In [1]: import numpy as np

In [2]: from numpy import linalg as LA

In [3]: np.set_printoptions(precision=2, suppress=True, linewidth=120, sign=" ")

In [4]: def rnd(a):
   ...:     return np.round(a, 2) + 0
   ...: 

In [5]: M = np.load("run4.npy")

In [6]: print(M)
[[ 0  1 -1]
 [-1  0  1]
 [ 1 -1  0]]

In [7]: print(rnd(LA.eigvals(M).sum().real))
0.0

In [8]: print(np.kron(np.eye(2, dtype=int), M))
[[ 0  1 -1  0  0  0]
 [-1  0  1  0  0  0]
 [ 1 -1  0  0  0  0]
 [ 0  0  0  0  1 -1]
 [ 0  0  0 -1  0  1]
 [ 0  0  0  1 -1  0]]

In [9]: x0 = np.array([7, 3, 5])

In [10]: print(x0 @ M @ x0)
0

In [11]: print(rnd(LA.svd(M, compute_uv=False)))
[ 1.73  1.73  0.  ]

In [12]: print(rnd(LA.eigvals(M).real))
[ 0.  0.  0.]

In [13]: print(rnd(LA.det(M)))
0.0

In [14]: O = LA.solve(np.eye(3) - M, np.eye(3) + M)

In [15]: print(rnd(LA.det(O)))
1.0

In [16]: data = np.loadtxt("test3.csv", delimiter=",")

In [17]: print(data)
[[ 1.  0.  0.]
 [ 0.  1.  0.]
 [ 0.  0.  1.]]

In [18]: print(np.flatnonzero(LA.matrix_power((data != 0) + (data.T != 0) + np.eye(3), 3)[1]))
[ 1]

In [19]: print((LA.matrix_power((data != 0) + (data.T != 0) + np.eye(3), 3) > 0).astype(int))
[[ 1  0  0]
 [ 0  1  0]
 [ 0  0  1]]

In [20]: print((data != 0).astype(int))
[[ 1  0  0]
 [ 0  1  0]
 [ 0  0  1]]

In [21]: print(data @ data)
[[ 1.  0.  0.]
 [ 0.  1.  0.]
 [ 0.  0.  1.]]

In [22]: print(rnd(np.sort(LA.eigvals(data).real)))
[ 1.  1.  1.]

In [23]: x0 = np.array([-1, -1, -2])

In [24]: y = data @ x0

In [25]: print(y)
[-1. -1. -2.]

In [26]: print(rnd(LA.solve(data, data[:, 2])))
[ 0.  0.  1.]

In [27]: print(rnd(LA.solve(data.T, data[1])))
[ 0.  1.  0.]

In [28]: print(rnd(LA.solve(data, y + data[:, 0])))
[ 0. -1. -2.]

In [29]: w, V = LA.eigh(data)

In [30]: x0 = np.array([4, 1, 2])

In [31]: print(V * np.maximum(w, 0) @ V.T)
[[ 1.  0.  0.]
 [ 0.  1.  0.]
 [ 0.  0.  1.]]

In [32]: print(rnd(LA.eigvalsh(data[1:, 1:])))
[ 1.  1.]

In [33]: print(data @ data)
[[ 1.  0.  0.]
 [ 0.  1.  0.]
 [ 0.  0.  1.]]

In [34]: print(rnd(np.abs(LA.eigvals(data)).max()))
1.0

In [35]: print(np.trace(data))
3.0

In [36]: w, V = LA.eigvalsh(data)
---------------------------------------------------------------------------
ValueError                                Traceback (most recent call last)
Cell In[36], line 1
----> 1 w, V = LA.eigvalsh(data)

ValueError: too many values to unpack (expected 2)

In [37]: w, V = LA.eigh(data)

In [38]: print((w > 1e-8).sum(), (w < -1e-8).sum())
3 0

In [39]: print(w.sum(), np.trace(data))
3.0 3.0

In [40]: print(rnd(LA.eigvalsh(data + 5 * np.eye(3))))
[ 6.  6.  6.]

In [41]: W0 = np.load("m.npy")

In [42]: print(W0)
[[ 3 -5 -4]
 [-1  5  7]
 [-1 15 24]]

In [43]: rank = LA.matrix_rank(W0)

In [44]: print(rank)
2

In [45]: null = LA.svd(W0)[2][rank:].T

In [46]: print(LA.matrix_rank(W0.T @ W0), LA.matrix_rank(W0 @ W0.T))
2 2

In [47]: print(np.allclose(W0 @ null, 0))
True

In [48]: print([int(LA.matrix_rank(np.delete(W0, i, axis=0))) for i in range(3)])
[2, 2, 2]

In [49]: print(np.unique(W0.round(6), axis=0).shape)
(3, 3)

In [50]: print(rnd(np.trace(LA.pinv(W0) @ W0)))
2.0

In [51]: print(rnd(W0 @ LA.pinv(W0) @ W0))
[[ 3. -5. -4.]
 [-1.  5.  7.]
 [-1. 15. 24.]]

In [52]: print(LA.lstsq(W0[:-1].T, W0[-1])[2])
2

In [53]: left, sig, vt = LA.svd(M)

In [54]: V = vt[:(sig > 1e-8).sum()]

In [55]: rng = np.random.default_rng(869473)

In [56]: x0 = M[0] + 4 * M[2] + rng.integers(2) * np.eye(3)[2]

In [57]: print(x0)
[ 4. -3.  0.]

In [58]: print(rnd(V.T @ V))
[[ 0.67 -0.33 -0.33]
 [-0.33  0.67 -0.33]
 [-0.33 -0.33  0.67]]

In [59]: K = np.load("mat.npy")

In [60]: print(rnd(K))
[[-0.57  0.79 -0.09]
 [ 0.17 -0.12  0.06]
 [ 0.11 -0.04 -0.99]
 [ 0.8   0.6   0.06]]

In [61]: left, sig, vt = LA.svd(K, full_matrices=False)

In [62]: print((sig > 1e-8).sum())
3

In [63]: print(np.allclose(left * sig @ vt, K))
True

In [64]: print(rnd(np.sqrt((sig ** 2).sum())), rnd(LA.norm(K)))
1.73 1.73

In [65]: print(vt @ vt.T)
[[ 1.  0.  0.]
 [ 0.  1.  0.]
 [ 0.  0.  1.]]

In [66]: x0 = np.array([2, 3, 2])

In [67]: y = K @ x0

In [68]: try:
    ...:     LA.solve(K, y)
    ...: except LA.LinAlgError as e:
    ...:     print(e)
    ...: 
Last 2 dimensions of the array must be square

In [69]: print(rnd(LA.pinv(K) @ K))
[[ 1.  0.  0.]
 [ 0.  1.  0.]
 [ 0.  0.  1.]]

In [70]: print(rnd(LA.solve(K.T @ K, K.T @ y)))
[ 2.  3.  2.]

In [71]: y = y + 0.02 * rng.normal(size=4)

In [72]: print(rnd(y))
[ 1.05  0.04 -1.87  3.53]

In [73]: c, *_ = LA.lstsq(K, y)

In [74]: print(c.round())
[ 2.  3.  2.]

In [75]: J = np.load("case9.npy")

In [76]: print(J)
[[ 0.5 -0.5]
 [-0.5  0.5]]

In [77]: print(rnd(np.sort(np.abs(LA.eigvals(J)))))
[ 0.  1.]

In [78]: print((J + J.T) / 2)
[[ 0.5 -0.5]
 [-0.5  0.5]]

In [79]: J.inv()
---------------------------------------------------------------------------
AttributeError                            Traceback (most recent call last)
Cell In[79], line 1
----> 1 J.inv()

AttributeError: 'numpy.ndarray' object has no attribute 'inv'

In [80]: print(np.trace(J))
1.0

In [81]: print(np.allclose(J @ J.T, J.T @ J))
True

In [82]: print((J - J.T) / 2)
[[ 0.  0.]
 [ 0.  0.]]

In [83]: print(np.allclose(J, J.T))
True

In [84]: assert J == J.T
---------------------------------------------------------------------------
ValueError                                Traceback (most recent call last)
Cell In[84], line 1
----> 1 assert J == J.T

ValueError: The truth value of an array with more than one element is ambiguous. Use a.any() or a.all()

In [85]: print(rnd(np.abs(LA.eigvals(J)).max()))
1.0

In [86]: m1 = np.loadtxt("block1.csv", delimiter=",")

In [87]: print(m1)
[[ 2.97  4.38  3.3  -2.15]
 [-3.28 -4.16 -3.64  1.08]
 [-2.17 -1.57 -3.31 -0.26]]

In [88]: out = m1 / np.sqrt((m1 ** 2).mean(axis=1, keepdims=True))

In [89]: print(rnd(m1 - m1.mean(axis=1, keepdims=True)))
[[ 0.85  2.26  1.18 -4.27]
 [-0.78 -1.66 -1.14  3.58]
 [-0.34  0.26 -1.48  1.57]]

In [90]: print(LA.matrix_rank(m1 - m1.mean(axis=1, keepdims=True)))
3

In [91]: print(rnd(out[1]))
[-1.01 -1.28 -1.12  0.33]

In [92]: f, v = m1[2], m1[0]

In [93]: print(rnd(f @ f))
18.2

In [94]: pr = (f @ v) / (f @ f) * f

In [95]: print(rnd(pr))
[ 2.82  2.04  4.31  0.34]

In [96]: print(rnd((v - pr) @ f))
0.0

In [97]: print(LA.matrix_rank(np.outer(f, v)))
1

In [98]: print(rnd(v - pr))
[ 0.15  2.34 -1.01 -2.49]

In [99]: print(rnd(m1 - m1[0]))
[[ 0.    0.    0.    0.  ]
 [-6.25 -8.54 -6.94  3.23]
 [-5.14 -5.95 -6.61  1.89]]

In [100]: print(rnd(m1.mean(axis=0)))
[-0.83 -0.45 -1.22 -0.44]

In [101]: print(np.unravel_index(np.abs(m1).argmax(), m1.shape))
(np.int64(0), np.int64(1))

In [102]: print(m1.shape)
(3, 4)

In [103]: print(np.count_nonzero(m1))
12

In [104]: m1[3]
---------------------------------------------------------------------------
IndexError                                Traceback (most recent call last)
Cell In[104], line 1
----> 1 m1[3]

IndexError: index 3 is out of bounds for axis 0 with size 3

In [105]: x0 = np.array([4, -3, -1, -8])

In [106]: h1 = np.maximum(m1 @ x0, 0)

In [107]: print(rnd(np.maximum(m1 @ x0, 0) - np.maximum(-m1 @ x0, 0)))
[12.64 -5.64  1.42]

In [108]: print(np.flatnonzero(h1 > 1e-9))
[ 0  2]

In [109]: print(rnd(h1))
[ 12.64   0.     1.42]

In [110]: X = np.loadtxt("dump.csv", delimiter=",")

In [111]: print(rnd(X))
[[ 0.43  0.14  0.43]
 [ 0.43  0.29  0.29]
 [ 0.33  0.17  0.5 ]]

In [112]: out = LA.inv(X)

In [113]: print(rnd(LA.det(X) * out))
[[ 0.1   0.   -0.08]
 [-0.12  0.07  0.06]
 [-0.02 -0.02  0.06]]

In [114]: print(rnd(LA.cond(X)))
14.96

In [115]: P = np.triu(np.array([[2, 0, 3], [2, 3, -2], [0, 0, 1]]), 1) + np.eye(3)

In [116]: out = P @ X @ LA.inv(P)

In [117]: print(rnd(out))
[[ 1.43  0.64 -1.07]
 [-0.24 -0.05 -0.1 ]
 [ 0.33  0.17 -0.17]]

In [118]: print(rnd(np.poly(out)))
[ 1.   -1.21  0.23 -0.01]

In [119]: print(LA.matrix_rank(out))
3

In [120]: x0 = np.array([2, 2, 1])

In [121]: print(rnd(np.einsum("ij,j->i", X, x0)))
[ 1.57  1.71  1.5 ]

In [122]: print(rnd(X @ np.ones(3)))
[ 1.  1.  1.]

In [123]: print(rnd(X @ x0))
[ 1.57  1.71  1.5 ]

In [124]: print((X @ x0).argmax())
1

In [125]: print(rnd(X @ np.eye(3)[1]))
[ 0.14  0.29  0.17]

In [126]: print(rnd(X @ (2 * x0)))
[ 3.14  3.43  3.  ]

In [127]: E = np.load("out15.npy")

In [128]: print(E)
[[ 4.  1.  1.  1.]
 [ 1.  4.  1.  1.]
 [ 1.  1.  4.  1.]
 [ 1.  1.  1.  4.]]

In [129]: w, V = LA.eigh(E)

In [130]: x0 = np.array([3, 2, 2, 0])

In [131]: print(rnd(x0 @ E @ x0 / (x0 @ x0)), rnd(w[0]), rnd(w[-1]))
5.88 3.0 7.0

In [132]: print(rnd(V * np.abs(w) @ V.T))
[[ 4.  1.  1.  1.]
 [ 1.  4.  1.  1.]
 [ 1.  1.  4.  1.]
 [ 1.  1.  1.  4.]]

In [133]: print(x0 @ E @ x0)
100.0

In [134]: print((np.sign(V[:, -1].round(6)) == np.sign(V[0, -1].round(6))).astype(int))
[ 1  1  1  1]
